$ python -q
>>> import numpy as np
>>> np.set_printoptions(precision=1, suppress=True, linewidth=100)
>>> M = np.arange(6).reshape(2, 3) + 2
>>> M
array([[2, 3, 4],
       [5, 6, 7]])
>>> np.round(np.linalg.norm(M, 2) / np.linalg.norm(M), 1)
np.float64(1.0)
>>> np.linalg.matrix_rank(M, rtol=0.1)
np.int64(1)
>>> np.argsort(-np.linalg.norm(M, axis=0).round(6), kind="stable")[:3]
array([2, 1, 0])
>>> A2 = np.array([[0, 0, 1], [2, 1, 2], [0, 3, 0]])
>>> np.einsum("ik,kj->ij", M, A2)
array([[ 6, 15,  8],
       [12, 27, 17]])
>>> np.einsum("ij->j", M)
array([ 7,  9, 11])
>>> M @ A2
array([[ 6, 15,  8],
       [12, 27, 17]])
>>> A2.T @ M.T
array([[ 6, 12],
       [15, 27],
       [ 8, 17]])
>>> np.vstack([M, A2.T]).shape
(5, 3)
>>> m1 = np.load("sample9.npy")
>>> m1
array([[-3,  2,  2,  0],
       [-3,  3, -2,  0],
       [ 2, -1,  1,  0],
       [ 0,  0,  0,  3]])
>>> np.allclose(m1 @ m1.T, m1.T @ m1)
False
>>> (m1 - m1.T) / 2
array([[ 0. ,  2.5,  0. ,  0. ],
       [-2.5,  0. , -0.5,  0. ],
       [ 0. ,  0.5,  0. ,  0. ],
       [ 0. ,  0. ,  0. ,  0. ]])
>>> round(np.abs(np.linalg.eigvals(m1)).max(), 1)
np.float64(3.1)
>>> Uu, sigma, Vt = np.linalg.svd(M, full_matrices=False)
>>> Uu.shape, sigma.shape, Vt.shape
((2, 2), (2,), (2, 3))
>>> np.round(Uu.T @ M @ Vt.T, 1) + 0
array([[11.8,  0. ],
       [ 0. ,  0.6]])
>>> (sigma > 1e-8).sum()
np.int64(2)
>>> T = np.stack([m1, 2 * m1, m1[::-1]])
>>> np.linalg.norm(T, axis=(1, 2))
array([ 7.3, 14.7,  7.3])
>>> np.linalg.matrix_rank(T)
array([4, 4, 4])
>>> T.shape
(3, 4, 4)
>>> np.einsum("bij,cij->bc", T, T)
array([[ 54, 108, -22],
       [108, 216, -44],
       [-22, -44,  54]])
>>> (T @ m1.T).shape
(3, 4, 4)
>>> np.linalg.matrix_rank(T.reshape(3, -1))
np.int64(2)
>>> w, vecs = np.linalg.eig(m1)
>>> np.sort(np.linalg.eigvals(m1.T))
array([-3.1,  1.3,  2.8,  3. ])
>>> round(float(np.prod(w)), 1)
-33.0
>>> A2 = np.linalg.inv(m1)
>>> round(float(np.linalg.cond(m1)), 1)
9.6
>>> np.round(np.linalg.det(m1) * np.linalg.det(A2), 1)
np.float64(1.0)
>>> A2
array([[-0.1,  0.4,  0.9, -0. ],
       [ 0.1,  0.6,  1.1,  0. ],
       [ 0.3, -0.1,  0.3,  0. ],
       [ 0. ,  0. ,  0. ,  0.3]])
>>> np.linalg.det(m1) * A2
array([[  3., -12., -30.,   0.],
       [ -3., -21., -36.,  -0.],
       [ -9.,   3.,  -9.,  -0.],
       [ -0.,  -0.,  -0., -11.]])
>>> np.allclose(A2, m1.T)
False
>>> np.round(np.linalg.slogdet(m1)[0], 1)
np.float64(-1.0)
>>> np.round(m1 @ A2, 1) + 0
array([[1., 0., 0., 0.],
       [0., 1., 0., 0.],
       [0., 0., 1., 0.],
       [0., 0., 0., 1.]])
>>> (np.abs(A2) > 1e-9).astype(int)
array([[1, 1, 1, 0],
       [1, 1, 1, 0],
       [1, 1, 1, 0],
       [0, 0, 0, 1]])
>>> A2 = np.array([[3, -3], [3, 3], [3, -3]])
>>> feats = np.kron(np.eye(3, dtype=int), A2)
>>> feats
array([[ 3, -3,  0,  0,  0,  0],
       [ 3,  3,  0,  0,  0,  0],
       [ 3, -3,  0,  0,  0,  0],
       [ 0,  0,  3, -3,  0,  0],
       [ 0,  0,  3,  3,  0,  0],
       [ 0,  0,  3, -3,  0,  0],
       [ 0,  0,  0,  0,  3, -3],
       [ 0,  0,  0,  0,  3,  3],
       [ 0,  0,  0,  0,  3, -3]])
>>> r0 = np.array([1, 2, 0])
>>> np.convolve(feats[1], r0)
array([3, 9, 6, 0, 0, 0, 0, 0])
>>> np.correlate(feats[1], feats[5], "full")
array([ 0,  0, -9,  0,  9,  0,  0,  0,  0,  0,  0])
>>> np.cross(feats[1, :3], feats[5, :3])
array([ 9, -9,  0])
>>> X = np.load("out1.npy")
>>> X
array([[-2,  1, -2,  1],
       [ 3,  2,  3,  2],
       [-2,  1, -2,  1],
       [ 3,  2,  3,  2]])
>>> Uu, sigma, Vt = np.linalg.svd(X)
>>> vecs = Vt[:(sigma > 1e-8).sum()]
>>> rng = np.random.default_rng(762)
>>> x = X[1] + -1 * X[2] + rng.integers(2) * np.eye(4)[3]
>>> x
array([5., 1., 5., 1.])
>>> np.linalg.matrix_rank(np.vstack([X, x]))
np.int64(2)
>>> np.round(np.linalg.norm(x - vecs.T @ vecs @ x), 1)
np.float64(0.0)
>>> np.diag(vecs.T @ vecs)
array([0.5, 0.5, 0.5, 0.5])
>>> round(float(np.linalg.det(2 * X)), 1), round(np.linalg.det(X), 1)
(0.0, np.float64(0.0))
>>> np.round(np.linalg.det(X[::-1]), 1)
np.float64(0.0)
>>> round(np.linalg.eigvals(X).sum().real, 1)
np.float64(-0.0)
>>> rk = np.linalg.matrix_rank(X)
>>> rk
np.int64(2)
>>> N = np.linalg.svd(X)[2][rk:].T
>>> np.round(N @ N.T, 1) + 0
array([[ 0.5,  0. , -0.5,  0. ],
       [ 0. ,  0.5,  0. , -0.5],
       [-0.5,  0. ,  0.5,  0. ],
       [ 0. , -0.5,  0. ,  0.5]])
>>> np.linalg.matrix_rank(X.T @ X), np.linalg.matrix_rank(X @ X.T)
(np.int64(2), np.int64(2))
>>> F = (rng.random((4, 4)) < 0.3) + np.eye(4)
>>> F /= F.sum(axis=1, keepdims=True)
>>> F
array([[0.3, 0.3, 0. , 0.3],
       [0.5, 0.5, 0. , 0. ],
       [0.3, 0. , 0.7, 0. ],
       [0. , 0. , 0. , 1. ]])
>>> rk = np.linalg.matrix_rank(F)
>>> rk
np.int64(3)
>>> N = np.linalg.svd(F)[2][rk:].T
>>> np.allclose(F @ N, 0)
True
>>> [int(np.linalg.matrix_rank(F[:i])) for i in range(1, len(F) + 1)]
[1, 2, 3, 3]
>>> np.round(F @ N, 1) + 0
array([[0.],
       [0.],
       [0.],
       [0.]])
>>> [int(np.linalg.matrix_rank(F[:, :j + 1])) for j in range(4)]
[1, 2, 2, 3]
>>> np.linalg.matrix_rank(F.T @ F), np.linalg.matrix_rank(F @ F.T)
(np.int64(3), np.int64(3))
>>> np.round(np.linalg.eigvals(F).sum().real, 1)
np.float64(2.5)
>>> np.einsum("ii->", F)
np.float64(2.5)
>>> round(float(np.linalg.det(2 * F)), 1), round(float(np.linalg.det(F)), 1)
(0.0, 0.0)
>>> K = np.loadtxt("mat.csv", delimiter=",")
>>> K
array([[0.1, 0.2, 0.2],
       [0.2, 0.4, 0.4],
       [0.2, 0.4, 0.4]])
>>> x = np.array([3, 4, 4])
>>> K @ K @ x
array([2.3, 4.2, 4.2])
>>> K @ x
array([2.3, 4.2, 4.2])
>>> np.trace(K)
np.float64(1.0)
>>> w, vecs = np.linalg.eigh(K)
>>> np.round(vecs.T @ vecs, 1) + 0
array([[1., 0., 0.],
       [0., 1., 0.],
       [0., 0., 1.]])
>>> np.linalg.eigvalsh(K + -3 * np.eye(3))
array([-3., -3., -2.])
>>> np.abs(vecs[:, -1]).round(6).argmax()
np.int64(1)
>>> np.round(vecs.T @ K @ vecs, 1) + 0
array([[0., 0., 0.],
       [0., 0., 0.],
       [0., 0., 1.]])
>>> proj = np.triu(np.array([[5, 1, 3], [0, 5, 1], [0, 6, 4]]), 1) + np.eye(3)
>>> A2 = proj @ K @ np.linalg.inv(proj)
>>> np.round(np.poly(A2), 1) + 0
array([ 1., -1.,  0.,  0.])
>>> A2 = np.array([[0, 2, -1], [1, 1, 0]])
>>> cent = np.kron(A2, K)
>>> np.linalg.matrix_rank(cent)
np.int64(2)
>>> cent.shape
(6, 9)
>>> rk = np.linalg.matrix_rank(K)
>>> rk
np.int64(1)
>>> N = np.linalg.svd(K)[2][rk:].T
>>> N.shape
(3, 2)
>>> [int(np.linalg.matrix_rank(K[:i])) for i in range(1, len(K) + 1)]
[1, 1, 1]
>>> J = np.loadtxt("layer11.csv", delimiter=",")
>>> J.round(1) + 0
array([[ 1. , -0.2,  0. ],
       [-0.2,  0. , -0.1],
       [ 0. , -0.1,  1. ]])
>>> Uu, sigma, Vt = np.linalg.svd(F)
>>> np.argmax(sigma[:-1] / (sigma[1:] + 1e-6)) + 1
np.int64(3)
>>> sigma.round(1) + 0
array([1.1, 0.9, 0.6, 0. ])
>>> A2 = Uu[:, :3] @ np.diag(sigma[:3]) @ Vt[:3]
>>> np.linalg.matrix_rank(A2)
np.int64(3)
>>> np.linalg.matrix_rank(F, rtol=0.05)
np.int64(3)
>>> np.round(np.abs(F - A2).max(), 1)
np.float64(0.0)
>>> A2.round(1) + 0
array([[0.3, 0.3, 0. , 0.3],
       [0.5, 0.5, 0. , 0. ],
       [0.3, 0. , 0.7, 0. ],
       [0. , 0. , 0. , 1. ]])
>>> round(float(np.linalg.norm(F - A2, 2)), 1), round(float(sigma[3]), 1)
(0.0, 0.0)
>>> r0, g = J[2], J[1]
>>> np.round(r0 @ r0, 1)
np.float64(1.0)
>>> pr = (r0 @ g) / (r0 @ r0) * r0
>>> np.round((g - pr) @ r0, 1)
np.float64(-0.0)
>>> pr.round(1) + 0
array([ 0. ,  0. , -0.1])
>>> np.linalg.lstsq(J[:-1].T, J[-1])[2]
np.int32(2)
>>> np.allclose(J[:-1].T @ np.linalg.lstsq(J[:-1].T, J[-1])[0], J[-1])
True
>>> np.unique(J.round(6), axis=0).shape
(3, 3)
>>> np.round(J @ np.linalg.pinv(J) @ J, 1) + 0
array([[ 1. , -0.2,  0. ],
       [-0.2,  0. , -0.1],
       [ 0. , -0.1,  1. ]])
>>> x = np.array([2, 1, 0])
>>> np.round(np.eye(3) - J, 1) + 0
array([[0. , 0.2, 0. ],
       [0.2, 1. , 0.1],
       [0. , 0.1, 0. ]])
>>> np.linalg.eigvalsh(2 * J - np.eye(3))
array([-1.,  1.,  1.])
>>> np.round((x - J @ x) @ (J @ x), 1)
np.float64(-0.0)
>>> round(float(np.trace(J)), 1)
2.0
>>> J @ J @ x
array([ 1.7, -0.4, -0.1])
>>> A = np.array([[-0.7, 0.5, -0.4],
...     [1.6, -0.9, -0.1],
...     [-0.3, -1.1, 0.1],
...     [-1.7, 1.5, -0.7]])
>>> A2 = np.c_[A[:, :2] @ np.array([[2, 3], [2, 2]]), np.array([1, -1, 2, 0])]
>>> A2
array([[-0.4, -1.1,  1. ],
       [ 1.4,  3. , -1. ],
       [-2.8, -3.1,  2. ],
       [-0.4, -2.1,  0. ]])
>>> np.linalg.norm(np.linalg.qr(A)[0].T @ A2, axis=0) ** 2 / ((A2 ** 2).sum(axis=0) + 1e-12)
array([1. , 1. , 0.9])
>>> np.round(np.linalg.norm(A2 - A @ np.linalg.lstsq(A, A2)[0], axis=0), 1) + 0
array([0. , 0. , 0.7])
>>> np.linalg.matrix_rank(np.c_[A, A2])
np.int64(4)
>>> C2 = A.T @ A
>>> np.round(np.trace(C2), 1), round(float((A ** 2).sum()), 1)
(np.float64(11.2), 11.2)
>>> np.linalg.eigvalsh(C2)[::-1]
array([9.7, 1.2, 0.3])
>>> np.allclose(C2, C2.T)
True
>>> C2
array([[ 6. , -4. ,  1.3],
       [-4. ,  4.5, -1.3],
       [ 1.3, -1.3,  0.7]])
>>> (A @ A.T).shape
(4, 4)
>>> r0, g = m1[1], m1[2]
>>> r0 @ g
np.int64(-11)
>>> pr = (r0 @ g) / (r0 @ r0) * r0
>>> np.linalg.matrix_rank(np.outer(r0, g))
np.int64(1)
>>> g - pr
array([0.5, 0.5, 0. , 0. ])
>>> x = np.array([-6, -6, -2])
>>> y = A @ x
>>> beta, lr = np.zeros(3), 1 / np.linalg.norm(A, 2) ** 2
>>> for i in range(6):
...     beta -= lr * A.T @ (A @ beta - y)
...     if i % 1 == 0: print(i, round(np.linalg.norm(A @ beta - y), 1))
... 
0 7.9
1 7.0
2 6.1
3 5.4
4 4.8
5 4.2
>>> round(float(np.linalg.cond(A)), 1)
5.8
>>> beta.round(1) + 0
array([-3.8, -2.7,  0. ])
